$ ipython --no-banner

In [1]: import numpy as np

In [2]: np.set_printoptions(precision=4, suppress=True, linewidth=160)

In [3]: tidy = lambda a: np.round(a, 4) + 0

In [4]: feats = np.load("w.npy")

In [5]: tidy(feats)
Out[5]: 
array([[-0.8058, -0.3566,  0.0371,  0.4713],
       [ 0.1612, -0.3941,  0.9   , -0.0935],
       [ 0.5641, -0.4951, -0.2545,  0.6099],
       [ 0.0806,  0.6873,  0.352 ,  0.6302]])

In [6]: x0 = np.array([-1, -5, -3, -7])

In [7]: np.sign((feats @ x0).round(6))
Out[7]: array([-1., -1., -1., -1.])

In [8]: tidy(feats @ np.eye(4)[3])
Out[8]: array([ 0.4713, -0.0935,  0.6099,  0.6302])

In [9]: tidy((feats * x0).sum(axis=1))
Out[9]: array([-0.8209, -0.2361, -1.5946, -8.9849])

In [10]: (feats @ x0).argmax()
Out[10]: np.int64(1)

In [11]: tidy(feats * x0)
Out[11]: 
array([[ 0.8058,  1.7832, -0.1112, -3.2988],
       [-0.1612,  1.9706, -2.6999,  0.6544],
       [-0.5641,  2.4754,  0.7634, -4.2693],
       [-0.0806, -3.4365, -1.0561, -4.4117]])

In [12]: data = np.load("layer12.npy")

In [13]: data
Out[13]: 
array([[ -3,  -3,  -3,  -3,  -3,  -3],
       [ -3,  -6,  -6,  -6,  -6,  -6],
       [ -3,  -6,  -9,  -9,  -9,  -9],
       [ -3,  -6,  -9, -12, -12, -12],
       [ -3,  -6,  -9, -12, -15, -15],
       [ -3,  -6,  -9, -12, -15, -18]])

In [14]: ev, V = np.linalg.eigh(data)

In [15]: x0 = np.array([7, 3, 1, -6, -5, -9])

In [16]: tidy(V * np.abs(ev) @ V.T)
Out[16]: 
array([[ 3.,  3.,  3.,  3.,  3.,  3.],
       [ 3.,  6.,  6.,  6.,  6.,  6.],
       [ 3.,  6.,  9.,  9.,  9.,  9.],
       [ 3.,  6.,  9., 12., 12., 12.],
       [ 3.,  6.,  9., 12., 15., 15.],
       [ 3.,  6.,  9., 12., 15., 18.]])

In [17]: np.abs(data).sum(axis=1).max(), tidy(np.abs(ev).max())
Out[17]: (np.int64(63), np.float64(51.6206))

In [18]: f = np.array([0, -2, 1, 0, -2, -1])

In [19]: M2 = data + np.outer(f, np.eye(6)[2])

In [20]: tidy(np.linalg.det(M2) / np.linalg.det(data)), tidy(1 + np.linalg.solve(data, f)[2])
Out[20]: (np.float64(-0.3333), np.float64(-0.3333))

In [21]: np.linalg.matrix_rank(M2 - data)
Out[21]: np.int64(1)

In [22]: tidy(np.linalg.eigvalsh(data).min())
Out[22]: np.float64(-51.6206)

In [23]: np.all(np.linalg.eigvalsh(data) > 0)
Out[23]: np.False_

In [24]: [round(float(np.linalg.det(data[:i, :i])), 2) + 0 for i in range(1, 7)]
Out[24]: [-3.0, 9.0, -27.0, 81.0, -243.0, 729.0]

In [25]: np.linalg.cholesky(data)
LinAlgError: Matrix is not positive definite


In [26]: rng = np.random.default_rng(390)

In [27]: mat = np.triu(rng.random((4, 4)) < 0.6, 1).astype(int)

In [28]: mat = mat + mat.T

In [29]: mat
Out[29]: 
array([[0, 0, 0, 1],
       [0, 0, 0, 1],
       [0, 0, 0, 1],
       [1, 1, 1, 0]])

In [30]: np.linalg.cond(mat) > 100
Out[30]: np.True_

In [31]: [round(float(x), 4) for x in np.linalg.svd(mat, compute_uv=False)[:3]]
Out[31]: [1.7321, 1.7321, 0.0]

In [32]: np.linalg.matrix_rank(mat, rtol=0.1)
Out[32]: np.int64(2)

In [33]: tidy(np.linalg.norm(mat, 2) / np.linalg.norm(mat))
Out[33]: np.float64(0.7071)

In [34]: r = np.linalg.matrix_rank(mat)

In [35]: r
Out[35]: np.int64(2)

In [36]: ns = np.linalg.svd(mat)[2][r:].T

In [37]: [int(np.linalg.matrix_rank(mat[:, :j + 1])) for j in range(4)]
Out[37]: [1, 1, 1, 2]

In [38]: tidy(mat @ ns)
Out[38]: 
array([[0., 0.],
       [0., 0.],
       [0., 0.],
       [0., 0.]])

In [39]: f, g = mat[1], mat[2]

In [40]: f @ g
Out[40]: np.int64(1)

In [41]: pr = (f @ g) / (f @ f) * f

In [42]: (g - pr) @ f
Out[42]: np.float64(0.0)

In [43]: np.outer(f, g)
Out[43]: 
array([[0, 0, 0, 0],
       [0, 0, 0, 0],
       [0, 0, 0, 0],
       [0, 0, 0, 1]])

In [44]: mat @ mat
Out[44]: 
array([[1, 1, 1, 0],
       [1, 1, 1, 0],
       [1, 1, 1, 0],
       [0, 0, 0, 3]])

In [45]: np.argwhere(np.triu(mat))
Out[45]: 
array([[0, 3],
       [1, 3],
       [2, 3]])

In [46]: low = np.diag(mat.sum(axis=1)) - mat

In [47]: np.linalg.matrix_rank(low)
Out[47]: np.int64(3)

In [48]: low @ np.ones(4)
Out[48]: array([0., 0., 0., 0.])

In [49]: tidy(np.linalg.eigvalsh(low))
Out[49]: array([0., 1., 1., 4.])

In [50]: low
Out[50]: 
array([[ 1,  0,  0, -1],
       [ 0,  1,  0, -1],
       [ 0,  0,  1, -1],
       [-1, -1, -1,  3]])

In [51]: W0 = np.load("a.npy")

In [52]: W0
Out[52]: 
array([[ 0,  0,  6],
       [ 0,  0,  1],
       [-6, -1,  0]])

In [53]: r = np.linalg.matrix_rank(W0)

In [54]: r
Out[54]: np.int64(2)

In [55]: ns = np.linalg.svd(W0)[2][r:].T

In [56]: [int(np.linalg.matrix_rank(W0[:i])) for i in range(1, len(W0) + 1)]
Out[56]: [1, 1, 2]

In [57]: tidy(ns @ ns.T)
Out[57]: 
array([[ 0.027 , -0.1622,  0.    ],
       [-0.1622,  0.973 ,  0.    ],
       [ 0.    ,  0.    ,  0.    ]])

In [58]: np.linalg.matrix_rank(W0.T @ W0), np.linalg.matrix_rank(W0 @ W0.T)
Out[58]: (np.int64(2), np.int64(2))

In [59]: [int(np.linalg.matrix_rank(W0[:, :j + 1])) for j in range(3)]
Out[59]: [1, 1, 2]

In [60]: left, s, Vt = np.linalg.svd(W0)

In [61]: np.argmax(s[:-1] / (s[1:] + 1e-6)) + 1
Out[61]: np.int64(2)

In [62]: tidy(s)
Out[62]: array([6.0828, 6.0828, 0.    ])

In [63]: M2 = left[:, :2] @ np.diag(s[:2]) @ Vt[:2]

In [64]: tidy(np.linalg.norm(W0 - M2, 2)), s[2]
Out[64]: (np.float64(0.0), np.float64(0.0))

In [65]: tidy(np.linalg.norm(W0 - M2) / np.linalg.norm(W0))
Out[65]: np.float64(0.0)

In [66]: M2 = np.array([[1, -2, 2], [2, 1, -2], [1, 1, 1], [-2, 2, 0]])

In [67]: np.einsum("ik,kj->ij", mat, M2)
Out[67]: 
array([[-2,  2,  0],
       [-2,  2,  0],
       [-2,  2,  0],
       [ 4,  0,  1]])

In [68]: np.einsum("ij->j", mat)
Out[68]: array([1, 1, 1, 3])

In [69]: blk = np.stack([W0, 5 * W0, W0[::-1]])

In [70]: np.linalg.matrix_rank(blk.reshape(3, -1))
Out[70]: np.int64(2)

In [71]: tidy(np.linalg.norm(blk, axis=(1, 2)))
Out[71]: array([ 8.6023, 43.0116,  8.6023])

In [72]: blk.sum(axis=0)
Out[72]: 
array([[ -6,  -1,  36],
       [  0,   0,   7],
       [-36,  -6,   6]])

In [73]: blk.shape
Out[73]: (3, 3, 3)

In [74]: J = np.loadtxt("dump.csv", delimiter=",")

In [75]: J
Out[75]: 
array([[9., 1., 1., 0., 3.],
       [3., 1., 3., 3., 1.],
       [9., 2., 1., 0., 3.],
       [0., 0., 1., 1., 0.]])

In [76]: def softmax(z):
    ...:     e = np.exp(z - z.max(axis=-1, keepdims=True))
    ...:     return e / e.sum(axis=-1, keepdims=True)
    ...: 

In [77]: tidy(softmax(J[0]))
Out[77]: array([0.9967, 0.0003, 0.0003, 0.0001, 0.0025])

In [78]: scores = J @ J.T / np.sqrt(5)

In [79]: tidy(softmax(scores + np.triu(np.full(scores.shape, -np.inf), 1)))
Out[79]: 
array([[1.    , 0.    , 0.    , 0.    ],
       [0.9034, 0.0966, 0.    , 0.    ],
       [0.2902, 0.    , 0.7098, 0.    ],
       [0.0774, 0.7242, 0.0774, 0.121 ]])

In [80]: tidy(softmax(scores)[0] @ J)
Out[80]: array([9.  , 1.61, 1.  , 0.  , 3.  ])

In [81]: blk = np.stack([J, 5 * J, J[::-1]])

In [82]: np.einsum("bij,cij->bc", blk, blk)
Out[82]: 
array([[ 218., 1090.,   72.],
       [1090., 5450.,  360.],
       [  72.,  360.,  218.]])

In [83]: blk.sum(axis=0)
Out[83]: 
array([[54.,  6.,  7.,  1., 18.],
       [27.,  8., 19., 18.,  9.],
       [57., 13.,  9.,  3., 19.],
       [ 9.,  1.,  7.,  6.,  3.]])

In [84]: tidy(np.linalg.norm(blk, axis=(1, 2)))
Out[84]: array([14.7648, 73.8241, 14.7648])
